>>> import numpy as np
>>> np.set_printoptions(precision=3, suppress=True, linewidth=120)
>>> def rd(a):
...     return np.round(a, 3) + 0
... 
>>> X = np.load("m.npy")
>>> rd(X)
array([[ 1.   ,  0.   ,  0.   ,  0.   ,  0.   ,  0.   ,  0.   ,  0.   ,  0.   ,  0.   ],
       [ 0.   ,  0.809,  0.   ,  0.   ,  0.   ,  0.   ,  0.   ,  0.   ,  0.   , -0.588],
       [ 0.   ,  0.   ,  1.   ,  0.   ,  0.   ,  0.   ,  0.   ,  0.   ,  0.   ,  0.   ],
       [ 0.   ,  0.   ,  0.   ,  1.   ,  0.   ,  0.   ,  0.   ,  0.   ,  0.   ,  0.   ],
       [ 0.   ,  0.   ,  0.   ,  0.   ,  1.   ,  0.   ,  0.   ,  0.   ,  0.   ,  0.   ],
       [ 0.   ,  0.   ,  0.   ,  0.   ,  0.   ,  1.   ,  0.   ,  0.   ,  0.   ,  0.   ],
       [ 0.   ,  0.   ,  0.   ,  0.   ,  0.   ,  0.   ,  1.   ,  0.   ,  0.   ,  0.   ],
       [ 0.   ,  0.   ,  0.   ,  0.   ,  0.   ,  0.   ,  0.   ,  1.   ,  0.   ,  0.   ],
       [ 0.   ,  0.   ,  0.   ,  0.   ,  0.   ,  0.   ,  0.   ,  0.   ,  1.   ,  0.   ],
       [ 0.   ,  0.588,  0.   ,  0.   ,  0.   ,  0.   ,  0.   ,  0.   ,  0.   ,  0.809]])
>>> f = np.array([2, 1, 2, 0, 1, 2, 2, 0, 2, 1])
>>> out = X + np.outer(f, np.eye(10)[4])
>>> rd(out)
array([[ 1.   ,  0.   ,  0.   ,  0.   ,  2.   ,  0.   ,  0.   ,  0.   ,  0.   ,  0.   ],
       [ 0.   ,  0.809,  0.   ,  0.   ,  1.   ,  0.   ,  0.   ,  0.   ,  0.   , -0.588],
       [ 0.   ,  0.   ,  1.   ,  0.   ,  2.   ,  0.   ,  0.   ,  0.   ,  0.   ,  0.   ],
       [ 0.   ,  0.   ,  0.   ,  1.   ,  0.   ,  0.   ,  0.   ,  0.   ,  0.   ,  0.   ],
       [ 0.   ,  0.   ,  0.   ,  0.   ,  2.   ,  0.   ,  0.   ,  0.   ,  0.   ,  0.   ],
       [ 0.   ,  0.   ,  0.   ,  0.   ,  2.   ,  1.   ,  0.   ,  0.   ,  0.   ,  0.   ],
       [ 0.   ,  0.   ,  0.   ,  0.   ,  2.   ,  0.   ,  1.   ,  0.   ,  0.   ,  0.   ],
       [ 0.   ,  0.   ,  0.   ,  0.   ,  0.   ,  0.   ,  0.   ,  1.   ,  0.   ,  0.   ],
       [ 0.   ,  0.   ,  0.   ,  0.   ,  2.   ,  0.   ,  0.   ,  0.   ,  1.   ,  0.   ],
       [ 0.   ,  0.588,  0.   ,  0.   ,  1.   ,  0.   ,  0.   ,  0.   ,  0.   ,  0.809]])
>>> f, r1 = X[1], X[7]
>>> f @ f
np.float64(1.0)
>>> p = (f @ r1) / (f @ f) * f
>>> (r1 - p) @ f
np.float64(0.0)
